% ipython --no-banner

In [1]: import numpy as np

In [2]: np.set_printoptions(precision=3, suppress=True, linewidth=120, sign=" ")

In [3]: rnd = lambda a: np.round(a, 3) + 0

In [4]: m1 = np.load("out19.npy")

In [5]: m1
Out[5]: 
array([[ 2.05,  0.  ,  3.  ,  1.  ,  0.  ],
       [ 2.  ,  0.05,  3.  ,  0.  ,  3.  ],
       [ 0.  ,  3.  ,  2.05,  0.  ,  0.  ],
       [ 2.  ,  1.  ,  3.  ,  2.05,  3.  ],
       [ 2.  ,  0.  ,  3.  ,  1.  ,  0.05]])

In [6]: rnd(np.linalg.eigvals(m1).sum().real)
Out[6]: np.float64(6.25)

In [7]: rnd(np.linalg.det(m1[::-1]))
Out[7]: np.float64(3.23)

In [8]: def softmax(z):
   ...:     e = np.exp(z - z.max(axis=-1, keepdims=True))
   ...:     return e / e.sum(axis=-1, keepdims=True)
   ...: 

In [9]: rnd(softmax(m1[0]))
Out[9]: array([ 0.238,  0.031,  0.617,  0.083,  0.031])

In [10]: att = m1 @ m1.T / np.sqrt(5)

In [11]: rnd(softmax(att)[0] @ m1)
Out[11]: array([ 1.999,  0.398,  2.994,  1.234,  1.568])

In [12]: F = np.loadtxt("sample5.csv", delimiter=",")

In [13]: F
Out[13]: 
array([[ 0.1,  2. ,  2. ,  1. ,  2. ,  2. ,  2. ,  2. ],
       [ 1. ,  0.1,  1. ,  1. ,  2. ,  1. ,  2. ,  2. ],
       [ 0. ,  1. ,  2.1,  1. ,  0. ,  0. ,  1. ,  2. ],
       [ 1. ,  2. ,  0. ,  2.1,  0. ,  2. ,  1. ,  2. ],
       [ 0. ,  1. ,  1. ,  0. ,  1.1,  1. ,  0. ,  0. ],
       [ 0. ,  1. ,  2. ,  1. ,  2. ,  0.1,  0. ,  1. ],
       [ 1. ,  2. ,  2. ,  0. ,  0. ,  1. ,  0.1,  1. ],
       [ 0. ,  2. ,  2. ,  1. ,  2. ,  2. ,  2. ,  2.1]])

In [14]: Y = F / np.sqrt((F ** 2).mean(axis=1, keepdims=True))

In [15]: print(np.linalg.matrix_rank(Y) == np.linalg.matrix_rank(F))
True

In [16]: np.linalg.matrix_rank(F - F.mean(axis=1, keepdims=True))
Out[16]: np.int64(7)

In [17]: Y = np.linalg.inv(F)

In [18]: rnd(np.linalg.slogdet(F)[0])
Out[18]: np.float64(-1.0)

In [19]: print(np.allclose(Y, F.T))
False

In [20]: rng = np.random.default_rng(7)

In [21]: z = rng.permutation(8)

In [22]: print(z)
[ 0  6  7  2  4  5  1  3]

In [23]: Y = F[z][:, z]

In [24]: np.allclose(Y, F)
Out[24]: False

In [25]: rnd(np.trace(Y))
Out[25]: np.float64(7.8)

In [26]: th = np.radians(60)

In [27]: R = np.eye(8)

In [28]: R[1, 1] = R[5, 5] = np.cos(th)

In [29]: R[1, 5], R[5, 1] = -np.sin(th), np.sin(th)

In [30]: rnd(R)
Out[30]: 
array([[ 1.   ,  0.   ,  0.   ,  0.   ,  0.   ,  0.   ,  0.   ,  0.   ],
       [ 0.   ,  0.5  ,  0.   ,  0.   ,  0.   , -0.866,  0.   ,  0.   ],
       [ 0.   ,  0.   ,  1.   ,  0.   ,  0.   ,  0.   ,  0.   ,  0.   ],
       [ 0.   ,  0.   ,  0.   ,  1.   ,  0.   ,  0.   ,  0.   ,  0.   ],
       [ 0.   ,  0.   ,  0.   ,  0.   ,  1.   ,  0.   ,  0.   ,  0.   ],
       [ 0.   ,  0.866,  0.   ,  0.   ,  0.   ,  0.5  ,  0.   ,  0.   ],
       [ 0.   ,  0.   ,  0.   ,  0.   ,  0.   ,  0.   ,  1.   ,  0.   ],
       [ 0.   ,  0.   ,  0.   ,  0.   ,  0.   ,  0.   ,  0.   ,  1.   ]])

In [31]: Y = F @ R.T

In [32]: np.allclose(np.linalg.norm(F, axis=1), np.linalg.norm(Y, axis=1))
Out[32]: True
